% ipython --no-banner

In [1]: import numpy as np

In [2]: import numpy.linalg as la

In [3]: np.set_printoptions(precision=2, suppress=True, linewidth=160)

In [4]: def rnd(a):
   ...:     return np.round(a, 2) + 0
   ...: 

In [5]: X = np.load("block12.npy")

In [6]: X
Out[6]: 
array([[ 0, -1,  0,  0],
       [-1,  1,  0,  0],
       [ 0,  0,  0, -1],
       [ 0,  0, -1,  1]])

In [7]: rnd(la.det(X))
Out[7]: np.float64(1.0)

In [8]: (la.matrix_power((X != 0) + (X.T != 0) + np.eye(4), 4) > 0).astype(int)
Out[8]: 
array([[1, 1, 0, 0],
       [1, 1, 0, 0],
       [0, 0, 1, 1],
       [0, 0, 1, 1]])

In [9]: X @ X
Out[9]: 
array([[ 1, -1,  0,  0],
       [-1,  2,  0,  0],
       [ 0,  0,  1, -1],
       [ 0,  0, -1,  2]])

In [10]: rnd(np.sort(la.eigvals(X).real))
Out[10]: array([-0.62, -0.62,  1.62,  1.62])

In [11]: np.flatnonzero(la.matrix_power((X != 0) + (X.T != 0) + np.eye(4), 4)[1])
Out[11]: array([0, 1])

In [12]: F = np.array([[2.05, -3.0, -2.0, 1.0, -3.0, -3.0],
    ...:     [-3.0, -0.95, 0.0, -2.0, 3.0, -1.0],
    ...:     [1.0, 1.0, 0.05, -3.0, 0.0, 0.0],
    ...:     [2.0, -3.0, -3.0, 1.05, 2.0, 1.0],
    ...:     [1.0, 2.0, -3.0, 0.0, -2.95, 3.0],
    ...:     [2.0, -3.0, -2.0, 1.0, -3.0, -2.95]])

In [13]: rng = np.random.default_rng(387)

In [14]: z = rng.permutation(6)

In [15]: A2 = F[:, z] * rng.choice([-1, 1], 6)

In [16]: A2
Out[16]: 
array([[-1.  , -3.  ,  3.  ,  2.05, -2.  ,  3.  ],
       [ 2.  ,  3.  ,  0.95, -3.  ,  0.  ,  1.  ],
       [ 3.  ,  0.  , -1.  ,  1.  ,  0.05, -0.  ],
       [-1.05,  2.  ,  3.  ,  2.  , -3.  , -1.  ],
       [-0.  , -2.95, -2.  ,  1.  , -3.  , -3.  ],
       [-1.  , -3.  ,  3.  ,  2.  , -2.  ,  2.95]])

In [17]: Uu, _, Vt = la.svd(F.T @ A2)

In [18]: z
Out[18]: array([3, 4, 1, 0, 2, 5])

In [19]: T = np.stack([A2, 5 * A2, A2[::-1]])

In [20]: la.matrix_rank(T.reshape(3, -1))
Out[20]: np.int64(2)

In [21]: T.shape
Out[21]: (3, 6, 6)

In [22]: (T @ A2.T).shape
Out[22]: (3, 6, 6)

In [23]: T.sum(axis=0)
Out[23]: 
array([[ -7.  , -21.  ,  21.  ,  14.3 , -14.  ,  20.95],
       [ 12.  ,  15.05,   3.7 , -17.  ,  -3.  ,   3.  ],
       [ 16.95,   2.  ,  -3.  ,   8.  ,  -2.7 ,  -1.  ],
       [ -3.3 ,  12.  ,  17.  ,  13.  , -17.95,  -6.  ],
       [  2.  , -14.7 , -11.05,   3.  , -18.  , -17.  ],
       [ -7.  , -21.  ,  21.  ,  14.05, -14.  ,  20.7 ]])

In [24]: la.matrix_rank(T)
Out[24]: array([6, 6, 6])

In [25]: rnd(np.einsum("bij,cij->bc", T, T))
Out[25]: 
array([[ 166.62,  833.08,   29.8 ],
       [ 833.08, 4165.38,  149.  ],
       [  29.8 ,  149.  ,  166.62]])

In [26]: def softmax(z):
    ...:     e = np.exp(z - z.max(axis=-1, keepdims=True))
    ...:     return e / e.sum(axis=-1, keepdims=True)
    ...: 

In [27]: rnd(softmax(F[4]))
Out[27]: array([0.09, 0.24, 0.  , 0.03, 0.  , 0.64])

In [28]: rnd(softmax(F).sum(axis=1))
Out[28]: array([1., 1., 1., 1., 1., 1.])

In [29]: S = F @ F.T / np.sqrt(6)

In [30]: rnd(softmax(S))
Out[30]: 
array([[0.53, 0.  , 0.  , 0.  , 0.  , 0.47],
       [0.  , 1.  , 0.  , 0.  , 0.  , 0.  ],
       [0.  , 0.02, 0.94, 0.  , 0.03, 0.  ],
       [0.  , 0.  , 0.  , 1.  , 0.  , 0.  ],
       [0.  , 0.  , 0.  , 0.  , 1.  , 0.  ],
       [0.53, 0.  , 0.  , 0.  , 0.  , 0.47]])

In [31]: rnd(softmax(S + np.triu(np.full(S.shape, -np.inf), 1)))
Out[31]: 
array([[1.  , 0.  , 0.  , 0.  , 0.  , 0.  ],
       [0.  , 1.  , 0.  , 0.  , 0.  , 0.  ],
       [0.  , 0.03, 0.97, 0.  , 0.  , 0.  ],
       [0.  , 0.  , 0.  , 1.  , 0.  , 0.  ],
       [0.  , 0.  , 0.  , 0.  , 1.  , 0.  ],
       [0.53, 0.  , 0.  , 0.  , 0.  , 0.47]])

In [32]: Q, R = la.qr(F)

In [33]: rnd(Q.T @ Q)
Out[33]: 
array([[1., 0., 0., 0., 0., 0.],
       [0., 1., 0., 0., 0., 0.],
       [0., 0., 1., 0., 0., 0.],
       [0., 0., 0., 1., 0., 0.],
       [0., 0., 0., 0., 1., 0.],
       [0., 0., 0., 0., 0., 1.]])

In [34]: np.trace(Q @ Q.T)
Out[34]: np.float64(6.0)

In [35]: M = np.load("mat.npy")

In [36]: M
Out[36]: 
array([[  9.95, -13.59,  26.89],
       [  7.77,  -9.06,  21.46],
       [  3.68,  -1.43,  11.26],
       [  3.57,  -1.26,  11.  ],
       [  3.21,  -0.69,  10.08],
       [  0.32,   1.82,   2.19],
       [  0.03,   0.78,   0.67],
       [  0.02,   0.57,   0.48],
       [  0.02,  -0.8 ,  -0.65],
       [  0.04,  -1.1 ,  -0.9 ],
       [  0.09,  -1.85,  -1.65],
       [  0.13,  -2.41,  -2.44],
       [  0.15,  -2.98,  -3.91],
       [  0.13,  -3.1 ,  -4.7 ],
       [ -0.01,  -2.98,  -7.12],
       [ -0.03,  -2.93,  -7.39],
       [ -0.1 ,  -2.76,  -8.2 ],
       [ -0.47,  -1.73, -11.47],
       [ -2.36,   4.46, -23.4 ],
       [ -2.43,   4.7 , -23.79],
       [ -2.52,   5.02, -24.31]])

In [37]: Q, R = la.qr(M)

In [38]: np.allclose(R.T @ R, M.T @ M)
Out[38]: True

In [39]: rnd(np.trace(Q @ Q.T))
Out[39]: np.float64(3.0)

In [40]: Q.shape, R.shape
Out[40]: ((21, 3), (3, 3))

In [41]: rnd(np.abs(np.diag(R)))
Out[41]: array([14.64, 10.2 , 33.24])

In [42]: rnd(Q.T @ Q)
Out[42]: 
array([[1., 0., 0.],
       [0., 1., 0.],
       [0., 0., 1.]])

In [43]: rnd(abs(R[0, 0])), rnd(la.norm(M[:, 0]))
Out[43]: (np.float64(14.64), np.float64(14.64))

In [44]: Xs = (M - M.mean(axis=0)) / M.std(axis=0)

In [45]: np.argwhere(np.abs(Xs) > 2)
Out[45]: 
array([[0, 0],
       [0, 1],
       [0, 2],
       [1, 0]])

In [46]: coef = la.lstsq(np.delete(Xs, 0, axis=1), Xs[:, 0])[0]

In [47]: rnd(coef)
Out[47]: array([-0.32,  0.68])

In [48]: rnd(1 - np.var(Xs[:, 0] - np.delete(Xs, 0, axis=1) @ coef))
Out[48]: np.float64(0.9)

In [49]: np.abs(coef).argmax()
Out[49]: np.int64(1)

In [50]: T = np.stack([M, 4 * M, M[::-1]])

In [51]: rnd(la.norm(T, axis=(1, 2)))
Out[51]: array([ 64.87, 259.49,  64.87])

In [52]: rnd(np.einsum("bij,cij->bc", T, T))
Out[52]: 
array([[  4208.52,  16834.06,  -3648.12],
       [ 16834.06,  67336.25, -14592.48],
       [ -3648.12, -14592.48,   4208.52]])

In [53]: la.matrix_rank(T.reshape(3, -1))
Out[53]: np.int64(2)

In [54]: la.matrix_rank(T)
Out[54]: array([3, 3, 3])

In [55]: C = M[[0, 2]].astype(float)

In [56]: for _ in range(5):
    ...:     z = la.norm(M[:, None] - C, axis=-1).argmin(axis=1)
    ...:     C = np.array([M[z == j].mean(axis=0) for j in range(2)])
    ...: 

In [57]: z
Out[57]: array([0, 0, 1, 1, 1, 1, 1, 1, 1, 1, 1, 1, 1, 1, 1, 1, 1, 1, 1, 1, 1])

In [58]: rnd(C[1] - C[0])
Out[58]: array([ -8.68,  10.87, -28.61])

In [59]: np.abs(C[1] - C[0]).argmax()
Out[59]: np.int64(2)

In [60]: np.bincount(z)
Out[60]: array([ 2, 19])

In [61]: vec = np.array([1, 2, 5])

In [62]: y = M @ vec

In [63]: coef, lr = np.zeros(3), 1 / la.norm(M, 2) ** 2

In [64]: for i in range(25):
    ...:     coef -= lr * M.T @ (M @ coef - y)
    ...:     if i % 5 == 0: print(i, round(la.norm(M @ coef - y), 2))
    ...: 
0 41.84
5 30.93
10 23.01
15 17.3
20 13.21

In [65]: rnd(la.cond(M))
Out[65]: np.float64(12.26)

In [66]: rnd(coef)
Out[66]: array([0.24, 1.02, 4.92])

In [67]: feats = np.load("arr.npy")

In [68]: feats
Out[68]: 
array([[ 1.,  5.,  0.],
       [ 5., -1.,  5.],
       [ 0.,  5.,  4.]])

In [69]: # symmetric

In [70]: A2 = feats / np.sqrt((feats ** 2).mean(axis=1, keepdims=True))

In [71]: la.matrix_rank(feats - feats.mean(axis=1, keepdims=True))
Out[71]: np.int64(2)

In [72]: rnd(la.norm(A2, axis=1))
Out[72]: array([1.73, 1.73, 1.73])
